In [1]: import numpy as np

In [2]: np.set_printoptions(suppress=True, linewidth=160)

In [3]: def rd(a):
   ...:     return np.round(a, 3) + 0
   ...: 

In [4]: A = np.load("w.npy")

In [5]: A
Out[5]: 
array([[ 15.,  13.,  14.,  -5.],
       [-20., -13., -20.,  10.],
       [ 12.,   2.,  13., -10.],
       [ 30.,  15.,  30., -18.]])

In [6]: Uu, sigma, Vh = np.linalg.svd(A)

In [7]: print(np.argmax(sigma[:-1] / (sigma[1:] + 1e-6)) + 1)
2

In [8]: A2 = Uu[:, :2] @ np.diag(sigma[:2]) @ Vh[:2]

In [9]: np.linalg.matrix_rank(A, rtol=0.05)
Out[9]: np.int64(2)

In [10]: np.linalg.matrix_rank(A2)
Out[10]: np.int64(2)

In [11]: rd(np.abs(A - A2).max())
Out[11]: np.float64(0.195)

In [12]: t = np.radians(180)

In [13]: Rm = np.eye(4)

In [14]: Rm[3, 3] = Rm[1, 1] = np.cos(t)

In [15]: Rm[3, 1], Rm[1, 3] = -np.sin(t), np.sin(t)

In [16]: rd(Rm)
Out[16]: 
array([[ 1.,  0.,  0.,  0.],
       [ 0., -1.,  0.,  0.],
       [ 0.,  0.,  1.,  0.],
       [ 0.,  0.,  0., -1.]])

In [17]: A2 = A @ Rm.T

In [18]: rd(np.linalg.det(Rm)), np.trace(Rm)
Out[18]: (np.float64(1.0), np.float64(0.0))

In [19]: proj = np.triu(np.array([[0, 2, -2, 1], [4, -2, 4, 0], [-4, -1, -3, 1], [-3, 3, 5, 2]]), 1) + np.eye(4)

In [20]: A2 = proj @ A @ np.linalg.inv(proj)

In [21]: rd(np.linalg.det(A2))
Out[21]: np.float64(18.0)

In [22]: proj @ A - A @ proj
Out[22]: 
array([[-34., -45., -58.,  -7.],
       [ 48.,  48.,  64.,   0.],
       [ 30.,  -9.,  46., -43.],
       [  0., -60.,   0., -60.]])

In [23]: np.linalg.matrix_rank(A2)
Out[23]: np.int64(4)

In [24]: print(np.trace(A2), np.trace(A))
-3.0 -3.0

In [25]: def softmax(z):
    ...:     e = np.exp(z - z.max(axis=-1, keepdims=True))
    ...:     return e / e.sum(axis=-1, keepdims=True)
    ...: 

In [26]: rd(softmax(A[2] + 4))
Out[26]: array([0.269, 0.   , 0.731, 0.   ])

In [27]: rd(softmax(A).sum(axis=1))
Out[27]: array([1., 1., 1., 1.])

In [28]: att = A @ A.T / np.sqrt(4)

In [29]: softmax(att)[2] @ A
Out[29]: array([ 30.,  15.,  30., -18.])

In [30]: A[1] @ A[2]
Out[30]: np.float64(-626.0)

In [31]: rd(np.linalg.norm(A, axis=1))
Out[31]: array([24.799, 32.696, 20.421, 48.466])

In [32]: print(rd(np.linalg.norm(A, axis=0)))
[40.853 23.812 40.804 23.431]

In [33]: rd(np.linalg.norm(A, 1)), rd(np.linalg.norm(A, np.inf))
Out[33]: (np.float64(77.0), np.float64(93.0))

In [34]: rd(np.linalg.norm(A[1] - A[2]))
Out[34]: np.float64(52.326)

In [35]: np.linalg.norm(A, axis=1).argmax()
Out[35]: np.int64(3)

In [36]: rd(np.linalg.norm(A[1], 1)), rd(np.linalg.norm(A[1], np.inf))
Out[36]: (np.float64(63.0), np.float64(20.0))

In [37]: rd(np.linalg.norm(A, 2))
Out[37]: np.float64(66.129)

In [38]: Q, _ = np.linalg.qr(np.array([[-0.4, -0.6, -0.4, 0.8],
    ...:     [0.3, 0.5, -0.3, -0.1],
    ...:     [0.2, 0.0, -1.8, 1.5],
    ...:     [0.4, -0.1, -0.1, 0.4]]))

In [39]: W0 = Q[:, :4]

In [40]: rd(W0)
Out[40]: 
array([[-0.596,  0.49 , -0.233,  0.592],
       [ 0.447, -0.452, -0.208,  0.743],
       [ 0.298,  0.264, -0.878, -0.265],
       [ 0.596,  0.697,  0.362,  0.166]])

In [41]: w1 = np.array([[2, 1, 2, 0, 1, 0],
    ...:     [2, 0, 3, 1, 3, 3],
    ...:     [1, 0, 0, 1, 1, 0],
    ...:     [2, 3, 0, 0, 1, 0]])

In [42]: b = np.array([-1, -5, 4, -3, -4, 1])

In [43]: hid = np.maximum(W0 @ w1 + b, 0)

In [44]: (hid > 0).astype(int)
Out[44]: 
array([[0, 0, 1, 0, 0, 1],
       [1, 0, 1, 0, 0, 0],
       [0, 0, 1, 0, 0, 1],
       [1, 0, 1, 0, 0, 1]])

In [45]: (hid > 0).mean(axis=0)
Out[45]: array([0.5 , 0.  , 1.  , 0.  , 0.  , 0.75])

In [46]: rd(hid)
Out[46]: 
array([[0.   , 0.   , 4.277, 0.   , 0.   , 2.47 ],
       [0.269, 0.   , 3.538, 0.   , 0.   , 0.   ],
       [0.   , 0.   , 5.388, 0.   , 0.   , 1.791],
       [2.281, 0.   , 7.284, 0.   , 0.   , 3.091]])

In [47]: np.linalg.matrix_rank(hid)
Out[47]: np.int64(3)

In [48]: cent = np.array([[1, 0, 0], [3, 4, 4], [1, 1, 8], [3, 2, 3], [6, 4, 8], [8, 6, 6]])

In [49]: (hid @ cent).round(6).argmax(axis=1)
Out[49]: array([2, 2, 2, 2])

In [50]: rd(hid @ cent)
Out[50]: 
array([[24.034, 19.095, 49.034],
       [ 3.806,  3.538, 28.303],
       [19.718, 16.136, 53.849],
       [34.296, 25.832, 76.82 ]])
